$ python -q
>>> import numpy as np
>>> from numpy import linalg as LA
>>> np.set_printoptions(suppress=True, linewidth=120)
>>> s = 3 * 0.9 ** np.arange(13)
>>> rng = np.random.default_rng(734)
>>> mat = rng.normal(size=(27, 13)) * rng.permutation(s)
>>> print(mat.round(3))
[[ 2.799  0.737  2.001 -3.372 -2.136 -0.052  2.753 -0.035  1.894  1.588  0.503 -3.848  0.675]
 [-1.285 -0.825 -4.086 -1.917 -0.581 -0.175 -0.416 -1.266 -0.411 -0.276 -0.464 -3.443  0.426]
 [-0.641  1.208 -1.099  0.212 -0.985 -0.144 -1.741  1.629 -0.382 -0.525 -0.006 -1.284 -0.763]
 [-1.537 -0.896 -2.163 -0.138 -0.09  -1.087  0.249  2.267  0.14   4.185 -0.018  2.03  -2.139]
 [ 2.253  1.602  0.276  4.36   0.93   1.314  1.103  0.319 -1.146 -0.471 -0.938 -1.022  0.847]
 [-0.372  0.323  2.08  -1.511  0.576 -0.124  0.19   0.399  0.735 -1.532  1.933  0.511 -1.858]
 [-5.096  1.183  3.103 -0.176  1.281 -0.107  0.208  0.521  0.564  1.483  1.071 -6.332  2.495]
 [-0.925  0.223  2.21   0.616 -1.273  1.289  1.344 -0.704 -0.899  1.324  0.095  1.376 -1.797]
 [-0.33  -1.106 -1.118 -4.769  1.854 -0.293 -1.25   1.074  2.237 -3.012 -1.373 -0.485  2.155]
 [ 0.014 -1.315 -0.82  -2.574  0.715 -0.374 -1.577 -1.834  0.526 -0.676  1.614 -2.15  -2.103]
 [-0.444 -0.113 -0.783 -2.236  1.028  0.3    0.223  0.04   0.99  -2.464 -0.254 -2.831 -1.104]
 [ 0.558  1.99  -5.46  -1.119  1.886  1.25  -0.454  1.474  1.771  0.064  3.724  2.863  0.154]
 [-1.146  0.858 -0.85   3.379 -3.412  0.364 -0.089  0.106  1.358 -0.183  0.584  3.083 -1.608]
 [ 0.015  0.879 -6.733  2.143  1.071 -0.866 -0.691  0.878  2.294  2.49  -1.298  0.099  1.422]
 [-0.511  0.311 -1.225  2.624 -1.871 -0.049 -0.258  0.231 -1.526  0.187 -1.662 -1.535 -2.232]
 [-0.808  1.185  0.88  -2.138 -0.024  0.683 -0.738 -1.009 -0.305  3.223  3.268  3.477  0.988]
 [ 0.211 -2.702  0.758 -0.423 -1.003 -1.018  0.897 -0.014 -2.913 -0.973  0.935 -1.561  1.953]
 [-3.371 -0.07   1.84   3.414  1.365 -0.29   1.273 -0.319 -1.881  2.227 -5.137  5.153 -1.98 ]
 [-0.39  -1.584  2.455 -0.056  0.09  -0.04  -1.152  1.458  1.258 -0.819  1.731 -0.36   0.231]
 [ 5.952  0.979  0.23  -0.251 -0.178  0.136 -0.489  0.564  0.97   0.079  1.092  4.893  0.896]
 [ 0.95  -0.355  1.406  0.279 -0.901  0.361 -0.444  1.394 -1.544  0.787  1.555 -0.258 -1.019]
 [ 0.377 -1.624 -0.537  2.583 -0.743  0.775 -0.261 -0.619  0.536  0.395  0.499  8.967  2.57 ]
 [ 0.38   0.468  3.949  1.202 -0.191 -1.38  -0.112  0.534 -2.598  1.863 -1.697 -1.609 -0.358]
 [ 1.939 -0.207  0.071  0.322 -1.761 -0.931  0.601 -0.537  0.1    1.771  1.176 -1.325  1.255]
 [-1.026  0.719 -0.425  2.179 -1.868  0.463  1.442 -0.367 -1.06  -1.56   1.334  0.944 -1.164]
 [-1.144 -1.192 -1.898 -3.352 -0.424 -0.96  -1.598 -0.811  1.194 -0.254  1.533 -1.325  1.933]
 [ 2.743 -1.25  -3.158  1.133 -1.015 -0.141  0.279  1.802 -0.555  3.599 -2.541 -2.177  2.075]]
>>> Ac = (mat - mat.mean(axis=0)) / mat.std(axis=0)
>>> print(np.argwhere(np.abs(Ac) > 2))
[[ 0  6]
 [ 3  7]
 [ 3  9]
 [ 6  0]
 [ 6 11]
 [ 8  3]
 [ 9  7]
 [11  2]
 [12  4]
 [13  2]
 [16  1]
 [16  8]
 [17 10]
 [19  0]
 [21 11]]
>>> beta = LA.lstsq(np.delete(Ac, 4, axis=1), Ac[:, 4])[0]
>>> print(beta.round(3))
[-0.285  0.27  -0.023 -0.503  0.136 -0.207  0.202 -0.069 -0.111 -0.371  0.199  0.238]
